% ipython --no-banner

In [1]: import numpy as np

In [2]: from numpy import linalg as LA

In [3]: np.set_printoptions(precision=2, suppress=True, linewidth=120, legacy="1.25")

In [4]: data = np.loadtxt("run8.csv", delimiter=",")

In [5]: data
Out[5]: 
array([[ 0.89,  0.16, -0.85, -0.17, -0.72, -0.23,  0.82, -0.35, -0.39],
       [ 0.83, -0.58, -0.24, -0.16,  0.85,  0.34,  0.99, -0.75, -0.19],
       [ 0.99,  0.38, -0.99, -0.04, -0.89, -0.75, -0.98, -0.94, -1.  ],
       [ 0.14,  0.77,  0.12,  0.7 ,  0.6 , -0.4 ,  0.12, -0.98, -0.74],
       [-0.89, -0.84,  0.91, -0.48,  0.85,  0.77,  0.97,  0.95,  0.98],
       [-0.99, -0.64,  0.99,  0.31,  0.99,  0.61, -0.96,  0.46,  0.65],
       [-0.91,  0.37,  0.88,  0.41,  0.73,  0.35,  0.97, -0.16,  0.94],
       [ 0.36,  0.2 ,  0.33,  0.32,  0.86,  0.41,  1.  , -0.9 ,  0.9 ],
       [ 1.  ,  0.42, -0.99, -0.02, -0.73, -0.5 ,  0.99, -0.98, -0.93],
       [ 0.29,  0.46, -0.62, -0.03, -0.87, -0.31, -0.28,  0.31,  0.02],
       [ 0.47, -0.02, -0.76, -0.41, -0.94, -0.24, -0.84,  0.84, -0.18],
       [ 0.99,  0.14, -0.74,  0.47,  0.95, -0.13,  1.  , -1.  , -0.94],
       [-0.83,  0.7 ,  0.68,  0.47,  0.03,  0.08,  0.96, -0.24,  0.93],
       [-0.97, -0.72,  0.99,  0.35,  1.  ,  0.79,  0.96, -0.48,  0.9 ],
       [ 0.26,  0.87, -0.71,  0.58, -0.89, -0.84, -1.  , -0.86, -0.99],
       [-0.91, -0.49, -0.19, -0.9 , -1.  ,  0.68,  1.  ,  1.  ,  1.  ],
       [ 1.  ,  0.69, -1.  ,  0.07, -0.99, -0.95, -1.  , -0.97, -1.  ],
       [ 0.18, -0.72,  0.52, -0.26,  0.92,  0.64,  1.  , -0.03,  0.85],
       [-0.47, -0.67,  0.73, -0.17,  0.9 ,  0.52,  0.78,  0.27,  0.57],
       [-0.74, -0.16,  0.07, -0.52, -0.93,  0.28,  0.62,  0.99,  0.97],
       [ 0.88,  1.  , -1.  ,  0.65, -1.  , -0.98, -1.  , -0.68, -0.99]])

In [6]: x0 = np.array([2, -2, 2, -3, 1, 2, 2, 3, 0])

In [7]: rhs = data @ x0

In [8]: np.round(LA.lstsq(data, rhs)[0], 2) + 0
Out[8]: array([ 2., -2.,  2., -3.,  1.,  2.,  2.,  3.,  0.])

In [9]: rng = np.random.default_rng(4145)

In [10]: rhs = rhs + 0.3 * rng.normal(size=21)

In [11]: rhs
Out[11]: 
array([ -0.19,   3.6 ,  -7.74,  -6.03,  10.34,   2.16,   0.71,   1.04,  -2.96,  -2.52,   0.34,  -1.38,  -2.38,   2.9 ,
       -11.42,   7.09,  -8.8 ,   7.54,   6.74,   4.79, -11.26])

In [12]: beta, *_ = LA.lstsq(data, rhs)

In [13]: beta
Out[13]: array([ 1.64, -1.85,  1.4 , -3.65,  1.39,  1.56,  1.92,  2.95,  0.15])

In [14]: cov = np.cov(data, rowvar=False)

In [15]: np.argsort(-data.std(axis=0).round(6), kind="stable")
Out[15]: array([4, 6, 8, 0, 2, 7, 1, 5, 3])

In [16]: Xc = (data - data.mean(axis=0)) / data.std(axis=0)

In [17]: Xc.std(axis=0)
Out[17]: array([1., 1., 1., 1., 1., 1., 1., 1., 1.])

In [18]: beta = LA.lstsq(np.delete(Xc, 2, axis=1), Xc[:, 2])[0]

In [19]: beta
Out[19]: array([-0.59, -0.3 , -0.05,  0.68, -0.92,  0.01, -0.11,  0.72])

In [20]: round(1 - np.var(Xc[:, 2] - np.delete(Xc, 2, axis=1) @ beta), 2)
Out[20]: 0.99

In [21]: W2 = data[[0, 19]].astype(float)

In [22]: for _ in range(5):
    ...:     z = LA.norm(data[:, None] - W2, axis=-1).argmin(axis=1)
    ...:     W2 = np.array([data[z == j].mean(axis=0) for j in range(2)])
    ...: 

In [23]: z
Out[23]: array([0, 0, 0, 0, 1, 1, 1, 1, 0, 0, 0, 0, 1, 1, 0, 1, 0, 1, 1, 1, 0])

In [24]: W2[1] - W2[0]
Out[24]: array([-1.32, -0.69,  1.3 , -0.2 ,  0.86,  0.97,  0.84,  0.76,  1.54])

In [25]: print(np.bincount(z))
[11 10]
